In [1]: import numpy as np

In [2]: np.set_printoptions(precision=4, suppress=True, linewidth=160, floatmode="fixed")

In [3]: M = np.array([[-0.4, -0.3, -0.7, 1.8, 0.0],
   ...:     [0.3, -1.0, -0.3, -1.1, -0.6],
   ...:     [0.8, 1.2, -1.7, 3.4, -0.1]])

In [4]: rng = np.random.default_rng(36)

In [5]: M[2] = M[1] + 0.3 * rng.normal(size=5)

In [6]: M
Out[6]: 
array([[-0.4000, -0.3000, -0.7000,  1.8000,  0.0000],
       [ 0.3000, -1.0000, -0.3000, -1.1000, -0.6000],
       [-0.0329, -1.0864, -0.3789, -1.1710, -0.2644]])

In [7]: B = np.array([[-4, 3], [0, 5]])

In [8]: cent = np.kron(B, M)

In [9]: cent.shape
Out[9]: (6, 10)

In [10]: np.linalg.matrix_rank(cent)
Out[10]: np.int64(6)

In [11]: blk = np.stack([M, -3 * M, M[::-1]])

In [12]: blk.shape
Out[12]: (3, 3, 5)

In [13]: np.linalg.norm(blk, axis=(1, 2))
Out[13]: array([3.0816, 9.2447, 3.0816])

In [14]: np.einsum("bij,cij->bc", blk, blk)
Out[14]: 
array([[  9.4961, -28.4884,  -0.2571],
       [-28.4884,  85.4652,   0.7712],
       [ -0.2571,   0.7712,   9.4961]])

In [15]: def softmax(z):
    ...:     e = np.exp(z - z.max(axis=-1, keepdims=True))
    ...:     return e / e.sum(axis=-1, keepdims=True)
    ...: 

In [16]: softmax(M).sum(axis=1)
Out[16]: array([1.0000, 1.0000, 1.0000])

In [17]: softmax(M[1] + 4)
Out[17]: array([0.4041, 0.1101, 0.2218, 0.0997, 0.1643])

In [18]: softmax(M[1])
Out[18]: array([0.4041, 0.1101, 0.2218, 0.0997, 0.1643])

In [19]: S = M @ M.T / np.sqrt(5)

In [20]: softmax(S).round(6).argmax(axis=1)
Out[20]: array([0, 1, 2])

In [21]: softmax(S)
Out[21]: 
array([[0.8555, 0.0709, 0.0737],
       [0.0686, 0.4775, 0.4540],
       [0.0708, 0.4512, 0.4780]])

In [22]: Uu, s, vt = np.linalg.svd(M, full_matrices=False)

In [23]: (s > 1e-8).sum()
Out[23]: np.int64(3)

In [24]: s / s[0]
Out[24]: array([1.0000, 0.5848, 0.1309])

In [25]: np.allclose(Uu * s @ vt, M)
Out[25]: True

In [26]: w1 = np.array([[4, 2, 4, 2, 1],
    ...:     [-5, 4, 4, -3, 5],
    ...:     [3, 2, -1, 2, 5],
    ...:     [5, -3, 4, -2, 2],
    ...:     [-3, -3, -4, 2, -3]])

In [27]: b = np.array([-1, -1, 2, 1, -1])

In [28]: H = np.maximum(M @ w1 + b, 0)

In [29]: np.linalg.matrix_rank(H)
Out[29]: np.int64(3)

In [30]: cent = np.array([[0, 0], [1, 3], [3, 3], [-1, 0], [2, -3]])

In [31]: H @ cent
Out[31]: 
array([[21.3000, 21.3000],
       [-4.9000,  0.3000],
       [-5.2488,  0.0000]])

In [32]: O, _ = np.linalg.qr(np.array([[-0.8, -0.1, -0.8, -0.7, 1.0],
    ...:     [0.2, 1.5, -0.9, -1.3, 0.7],
    ...:     [-1.3, -0.4, -1.1, -0.3, 0.2],
    ...:     [1.7, 0.1, -0.6, -0.7, -0.7],
    ...:     [-0.7, -0.1, -0.9, -0.5, -0.1]]))

In [33]: feats = O[:, :4]

In [34]: feats
Out[34]: 
array([[-0.3336, -0.0394, -0.3305, -0.8566],
       [ 0.0834, -0.9815, -0.1342,  0.0819],
       [-0.5421,  0.0956, -0.4886,  0.5056],
       [ 0.7089,  0.1593, -0.6824, -0.0006],
       [-0.2919, -0.0261, -0.4103,  0.0620]])

In [35]: # columns are unit length and at right angles

In [36]: round(feats[:, 3] @ feats[:, 2], 4)
Out[36]: np.float64(0.0)

In [37]: np.linalg.svd(feats, compute_uv=False)
Out[37]: array([1.0000, 1.0000, 1.0000, 1.0000])

In [38]: np.linalg.norm(feats, axis=0)
Out[38]: array([1.0000, 1.0000, 1.0000, 1.0000])

In [39]: B = feats / np.sqrt((feats ** 2).mean(axis=1, keepdims=True))

In [40]: np.linalg.matrix_rank(B) == np.linalg.matrix_rank(feats)
Out[40]: np.True_

In [41]: B[3]
Out[41]: array([ 1.4225,  0.3196, -1.3691, -0.0012])

In [42]: W0 = np.load("out8.npy")

In [43]: W0
Out[43]: 
array([[ 3,  2,  3],
       [ 3,  4,  6],
       [ 6,  4,  7],
       [ 8,  6,  8],
       [ 9,  9,  9],
       [11, 10, 10],
       [14, 10, 10],
       [15, 12, 11],
       [17, 13, 14],
       [20, 13, 16],
       [23, 15, 18],
       [24, 16, 19],
       [26, 16, 21],
       [26, 19, 24],
       [29, 22, 25],
       [31, 24, 26],
       [34, 27, 28],
       [35, 27, 28],
       [36, 30, 31],
       [39, 33, 34],
       [41, 34, 35],
       [43, 37, 38]])

In [44]: f = np.array([-1, 2])

In [45]: np.array([np.convolve(row, f, "same") for row in M])
Out[45]: 
array([[ 0.4000, -0.5000,  0.1000, -3.2000,  3.6000],
       [-0.3000,  1.6000, -1.7000,  0.5000, -1.6000],
       [ 0.0329,  1.0205, -1.7938,  0.4132, -2.0777]])

In [46]: np.cross(M[1, :3], M[0, :3])
Out[46]: array([ 0.6100,  0.3300, -0.4900])

In [47]: th = np.radians(90)

In [48]: r_ = np.eye(3)

In [49]: r_[1, 1] = r_[2, 2] = np.cos(th)

In [50]: r_[1, 2], r_[2, 1] = -np.sin(th), np.sin(th)

In [51]: r_.round(4) + 0
Out[51]: 
array([[ 1.0000,  0.0000,  0.0000],
       [ 0.0000,  0.0000, -1.0000],
       [ 0.0000,  1.0000,  0.0000]])

In [52]: B = W0 @ r_.T

In [53]: B
Out[53]: 
array([[  3.0000,  -3.0000,   2.0000],
       [  3.0000,  -6.0000,   4.0000],
       [  6.0000,  -7.0000,   4.0000],
       [  8.0000,  -8.0000,   6.0000],
       [  9.0000,  -9.0000,   9.0000],
       [ 11.0000, -10.0000,  10.0000],
       [ 14.0000, -10.0000,  10.0000],
       [ 15.0000, -11.0000,  12.0000],
       [ 17.0000, -14.0000,  13.0000],
       [ 20.0000, -16.0000,  13.0000],
       [ 23.0000, -18.0000,  15.0000],
       [ 24.0000, -19.0000,  16.0000],
       [ 26.0000, -21.0000,  16.0000],
       [ 26.0000, -24.0000,  19.0000],
       [ 29.0000, -25.0000,  22.0000],
       [ 31.0000, -26.0000,  24.0000],
       [ 34.0000, -28.0000,  27.0000],
       [ 35.0000, -28.0000,  27.0000],
       [ 36.0000, -31.0000,  30.0000],
       [ 39.0000, -34.0000,  33.0000],
       [ 41.0000, -35.0000,  34.0000],
       [ 43.0000, -38.0000,  37.0000]])

In [54]: np.allclose(np.linalg.norm(W0, axis=1), np.linalg.norm(B, axis=1))
Out[54]: True

In [55]: np.argsort(-np.linalg.norm(B, axis=0).round(6), kind="stable")[:3]
Out[55]: array([0, 1, 2])

In [56]: np.linalg.matrix_rank(B, rtol=0.1)
Out[56]: np.int64(1)

In [57]: lab = rng.integers(0, 2, 6)

In [58]: arr = np.array([[-2, 3, -3, 2, -3, -2],
    ...:     [-3, 1, 1, -2, 1, 3],
    ...:     [-2, 0, -1, -2, 3, 0],
    ...:     [2, -1, -1, -3, 3, -2],
    ...:     [-1, 1, 2, 2, 3, 0],
    ...:     [0, 2, -1, 0, -3, 2]]) * (lab[:, None] == lab)

In [59]: arr
Out[59]: 
array([[-2,  0,  0,  0, -3,  0],
       [ 0,  1,  1, -2,  0,  3],
       [ 0,  0, -1, -2,  0,  0],
       [ 0, -1, -1, -3,  0, -2],
       [-1,  0,  0,  0,  3,  0],
       [ 0,  2, -1,  0,  0,  2]])

In [60]: round(float(np.linalg.det(arr)), 4)
Out[60]: 90.0

In [61]: np.flatnonzero(np.linalg.matrix_power((arr != 0) + (arr.T != 0) + np.eye(6), 6)[4])
Out[61]: array([0, 4])

In [62]: arr @ arr
Out[62]: 
array([[ 7,  0,  0,  0, -3,  0],
       [ 0,  9, -1,  2,  0, 13],
       [ 0,  2,  3,  8,  0,  4],
       [ 0, -2,  5, 13,  0, -1],
       [-1,  0,  0,  0, 12,  0],
       [ 0,  6,  1, -2,  0, 10]])
